% ipython --no-banner

In [1]: import numpy as np

In [2]: np.set_printoptions(precision=3, suppress=True, linewidth=160, legacy="1.25")

In [3]: F = np.load("block8.npy")

In [4]: F
Out[4]: 
array([[2, 1, 0],
       [0, 2, 1],
       [1, 0, 2]])

In [5]: C2 = F.T @ F

In [6]: np.linalg.svd(F, compute_uv=False) ** 2
Out[6]: array([9., 3., 3.])

In [7]: np.linalg.eigvalsh(C2)[::-1]
Out[7]: array([9., 3., 3.])

In [8]: np.trace(C2), (F ** 2).sum()
Out[8]: (15, 15)

In [9]: (F @ F.T).shape
Out[9]: (3, 3)

In [10]: vec = np.array([7, 0, 3])

In [11]: rhs = F @ vec

In [12]: c, lr = np.zeros(3), 1 / np.linalg.norm(F, 2) ** 2

In [13]: for i in range(60):
    ...:     c -= lr * F.T @ (F @ c - rhs)
    ...:     if i % 10 == 0: print(i, round(np.linalg.norm(F @ c - rhs), 3))
    ...: 
0 5.735
10 0.099
20 0.002
30 0.0
40 0.0
50 0.0

In [14]: c.round(3) + 0
Out[14]: array([7., 0., 3.])

In [15]: round(float(np.linalg.cond(F)), 3)
Out[15]: 1.732

In [16]: np.allclose(F @ F.T, F.T @ F)
Out[16]: True

In [17]: np.trace(F)
Out[17]: 6

In [18]: np.linalg.matrix_power(F, 3)
Out[18]: 
array([[ 9, 12,  6],
       [ 6,  9, 12],
       [12,  6,  9]])

In [19]: assert F == F.T
ValueError: The truth value of an array with more than one element is ambiguous. Use a.any() or a.all()


In [20]: J = np.load("test17.npy")

In [21]: J
Out[21]: 
array([[-2,  4, -2, -3],
       [ 0,  0,  0,  0],
       [ 0,  0,  0,  0],
       [ 1, -2,  0, -1],
       [-2,  2, -1, -2],
       [-3,  0,  1, -1],
       [ 0,  2, -1, -1],
       [-2,  2,  1,  1],
       [-2,  2, -1, -2],
       [-1,  0, -1, -3],
       [ 0,  0,  0,  0],
       [ 0,  0,  0,  0],
       [ 1, -2,  0, -1],
       [-1, -2,  2,  1],
       [-1,  0, -1, -3],
       [ 0,  0,  0,  0],
       [ 0,  2, -1, -1],
       [-2,  2, -1, -2],
       [ 0,  0,  0,  0],
       [ 0,  0,  0,  0],
       [ 1, -2,  0, -1],
       [ 0,  2, -1, -1],
       [-4,  4,  0, -1],
       [-2,  0,  2,  2],
       [ 0,  0,  0,  0]])

In [22]: # rows 1 and 2 are equal

In [23]: w1 = np.array([[3, 1, -1, 0, 0],
    ...:     [-1, 2, 3, -3, -3],
    ...:     [-1, 0, -2, -1, -1],
    ...:     [-2, -1, -3, -2, -2]])

In [24]: c = np.array([1, 0, -1, -2, 0])

In [25]: hid = np.maximum(J @ w1 + c, 0)

In [26]: (hid > 0).astype(int)
Out[26]: 
array([[0, 1, 1, 0, 0],
       [1, 0, 0, 0, 0],
       [1, 0, 0, 0, 0],
       [1, 0, 0, 1, 1],
       [0, 1, 1, 0, 0],
       [0, 0, 1, 0, 1],
       [1, 1, 1, 0, 0],
       [0, 1, 1, 0, 0],
       [0, 1, 1, 0, 0],
       [1, 1, 1, 1, 1],
       [1, 0, 0, 0, 0],
       [1, 0, 0, 0, 0],
       [1, 0, 0, 1, 1],
       [0, 0, 0, 0, 1],
       [1, 1, 1, 1, 1],
       [1, 0, 0, 0, 0],
       [1, 1, 1, 0, 0],
       [0, 1, 1, 0, 0],
       [1, 0, 0, 0, 0],
       [1, 0, 0, 0, 0],
       [1, 0, 0, 1, 1],
       [1, 1, 1, 0, 0],
       [0, 1, 1, 0, 0],
       [0, 0, 0, 0, 0],
       [1, 0, 0, 0, 0]])

In [27]: np.linalg.matrix_rank(hid)
Out[27]: 5

In [28]: (hid > 0).mean(axis=0)
Out[28]: array([0.64, 0.44, 0.48, 0.2 , 0.28])

In [29]: cent = np.array([[3, 0], [1, 1], [0, 1], [0, 0], [2, 3]])

In [30]: hid @ cent
Out[30]: 
array([[ 9, 35],
       [ 3,  0],
       [ 3,  0],
       [40, 24],
       [ 4, 19],
       [ 2,  6],
       [11, 15],
       [ 1,  3],
       [ 4, 19],
       [31, 34],
       [ 3,  0],
       [ 3,  0],
       [40, 24],
       [ 4,  6],
       [31, 34],
       [ 3,  0],
       [11, 15],
       [ 4, 19],
       [ 3,  0],
       [ 3,  0],
       [40, 24],
       [11, 15],
       [ 5, 23],
       [ 0,  0],
       [ 3,  0]])

In [31]: w1 @ cent
Out[31]: 
array([[ 10,   0],
       [ -7,  -4],
       [ -5,  -5],
       [-11, -10]])

In [32]: C2 = np.cov(J, rowvar=False)

In [33]: C2.shape
Out[33]: (4, 4)

In [34]: J.std(axis=0)
Out[34]: array([1.274, 1.651, 0.924, 1.242])

In [35]: np.argsort(-J.std(axis=0).round(6), kind="stable")
Out[35]: array([1, 0, 3, 2])

In [36]: Xc = J - J.mean(axis=0)

In [37]: left, sigma, Vt = np.linalg.svd(Xc, full_matrices=False)

In [38]: np.round((sigma ** 2).sum() ** 2 / (sigma ** 4).sum(), 3)
Out[38]: 2.173

In [39]: np.abs(left[:, 0]).argmax()
Out[39]: 0

In [40]: Vt[0] * np.sign(Vt[0, np.abs(Vt[0]).argmax()])
Out[40]: array([-0.443,  0.771, -0.282, -0.36 ])

In [41]: M = np.load("x.npy")

In [42]: M
Out[42]: 
array([[-1.6,  0.3, -0.5, -0.8,  0.3],
       [ 0.9,  0.5,  0.1,  0. , -0.3],
       [-0.6,  0.2, -1.2, -0.2,  0.4],
       [ 0.5, -0.2, -0.2, -0.3,  1.5],
       [-0.9, -0.4,  0.4,  0.2,  1.1],
       [-0.9, -0.9, -1.4, -0.5, -0.2]])

In [43]: P = M @ np.linalg.solve(M.T @ M, M.T)

In [44]: np.linalg.matrix_rank(np.eye(6) - P)
Out[44]: 1

In [45]: np.trace(P)
Out[45]: 5.0

In [46]: np.diag(P)
Out[46]: array([0.999, 0.327, 0.995, 0.981, 0.769, 0.929])
